$ python3 -q
>>> import numpy as np
>>> from numpy import linalg as LA
>>> np.set_printoptions(suppress=True, linewidth=100)
>>> X = np.load("case16.npy")
>>> X
array([[ 0,  1,  0,  0,  2,  0,  0,  0],
       [ 0,  0,  2,  0,  2,  1,  1,  0],
       [ 0,  0,  2,  1,  1,  1,  1,  1],
       [ 2,  0,  2,  1,  2,  2,  1,  2],
       [ 0,  1,  1,  2,  1,  1,  0,  1],
       [ 0,  2,  0,  1,  2,  1,  0,  0],
       [ 2,  2,  0,  0,  2,  2,  2,  2],
       [ 0,  1, 10,  0, 12,  5,  5,  0]])
>>> def softmax(z):
...     e = np.exp(z - z.max(axis=-1, keepdims=True))
...     return e / e.sum(axis=-1, keepdims=True)
... 
>>> np.round(softmax(10 * X[6]), 2) + 0
array([0.17, 0.17, 0.  , 0.  , 0.17, 0.17, 0.17, 0.17])
>>> np.round(softmax(X).sum(axis=1), 2)
array([1., 1., 1., 1., 1., 1., 1., 1.])
>>> scores = X @ X.T / np.sqrt(8)
>>> np.round(softmax(scores), 2) + 0
array([[0.  , 0.  , 0.  , 0.  , 0.  , 0.  , 0.  , 0.99],
       [0.  , 0.  , 0.  , 0.  , 0.  , 0.  , 0.  , 1.  ],
       [0.  , 0.  , 0.  , 0.  , 0.  , 0.  , 0.  , 1.  ],
       [0.  , 0.  , 0.  , 0.  , 0.  , 0.  , 0.  , 1.  ],
       [0.  , 0.  , 0.  , 0.  , 0.  , 0.  , 0.  , 0.99],
       [0.  , 0.  , 0.  , 0.  , 0.  , 0.  , 0.  , 1.  ],
       [0.  , 0.  , 0.  , 0.  , 0.  , 0.  , 0.  , 1.  ],
       [0.  , 0.  , 0.  , 0.  , 0.  , 0.  , 0.  , 1.  ]])
>>> softmax(scores).round(6).argmax(axis=1)
array([7, 7, 7, 7, 7, 7, 7, 7])
>>> np.round(softmax(scores)[6] @ X, 2) + 0
array([ 0.,  1., 10.,  0., 12.,  5.,  5.,  0.])
>>> np.allclose(X[:-1].T @ LA.lstsq(X[:-1].T, X[-1])[0], X[-1])
True
>>> np.round(X @ LA.pinv(X) @ X, 2) + 0
array([[ 0.,  1.,  0.,  0.,  2.,  0.,  0.,  0.],
       [ 0.,  0.,  2.,  0.,  2.,  1.,  1.,  0.],
       [ 0.,  0.,  2.,  1.,  1.,  1.,  1.,  1.],
       [ 2.,  0.,  2.,  1.,  2.,  2.,  1.,  2.],
       [ 0.,  1.,  1.,  2.,  1.,  1.,  0.,  1.],
       [ 0.,  2.,  0.,  1.,  2.,  1.,  0.,  0.],
       [ 2.,  2.,  0.,  0.,  2.,  2.,  2.,  2.],
       [ 0.,  1., 10.,  0., 12.,  5.,  5.,  0.]])
>>> np.abs(np.diag(LA.qr(X)[1])) > 1e-9
array([ True,  True,  True,  True,  True,  True, False, False])
>>> round(np.trace(LA.pinv(X) @ X), 2)
np.float64(6.0)
>>> M = np.load("mat.npy")
>>> M
array([[ 2,  0,  4, -8,  0, -6,  0],
       [ 0,  6,  0,  0,  1,  0,  9],
       [-8,  0, -4, -7,  0,  9,  0],
       [ 5,  0,  5, -8,  0,  1,  0],
       [ 0,  8,  0,  0, -8,  0, -6],
       [-6,  0, -4,  7,  0, -5,  0],
       [ 0, -5,  0,  0, -3,  0,  8]])
>>> # 2 blocks once reordered
>>> round(np.log10(LA.cond(M)))
2
>>> [round(float(x), 2) for x in LA.svd(M, compute_uv=False)[:3]]
[17.07, 14.88, 14.64]
>>> np.argsort(-LA.norm(M, axis=0).round(6), kind="stable")[:3]
array([3, 6, 5])
>>> np.round(np.abs(LA.svd(M)[2][-1]), 2) + 0
array([0.46, 0.  , 0.85, 0.22, 0.  , 0.14, 0.  ])
>>> np.round(LA.norm(M, 2) / LA.norm(M), 2)
np.float64(0.55)
>>> u = np.array([0, 1, 3, 1, 3, 1, -1])
>>> out = M + np.outer(u, np.eye(7)[4])
>>> out
array([[ 2.,  0.,  4., -8.,  0., -6.,  0.],
       [ 0.,  6.,  0.,  0.,  2.,  0.,  9.],
       [-8.,  0., -4., -7.,  3.,  9.,  0.],
       [ 5.,  0.,  5., -8.,  1.,  1.,  0.],
       [ 0.,  8.,  0.,  0., -5.,  0., -6.],
       [-6.,  0., -4.,  7.,  1., -5.,  0.],
       [ 0., -5.,  0.,  0., -4.,  0.,  8.]])
>>> LA.matrix_rank(LA.inv(out) - LA.inv(M), tol=1e-8)
np.int64(1)
>>> LA.matrix_rank(out - M)
np.int64(1)
>>> np.round(LA.det(out) / LA.det(M), 2), round(float(1 + LA.solve(M, u)[4]), 2)
(np.float64(0.88), 0.88)
>>> x0 = np.array([3, 7, 7, 7, 0, 5, 6])
>>> rhs = M @ x0
>>> rhs
array([-52,  96, -56,  -1,  20, -22,  13])
>>> np.round(LA.solve(M.T, M[2]), 2) + 0
array([0., 0., 1., 0., 0., 0., 0.])
>>> np.round(LA.solve(M, rhs), 2)
array([ 3.,  7.,  7.,  7., -0.,  5.,  6.])
>>> np.round(LA.solve(M, M[:, 3]), 2)
array([-0.,  0.,  0.,  1., -0.,  0.,  0.])
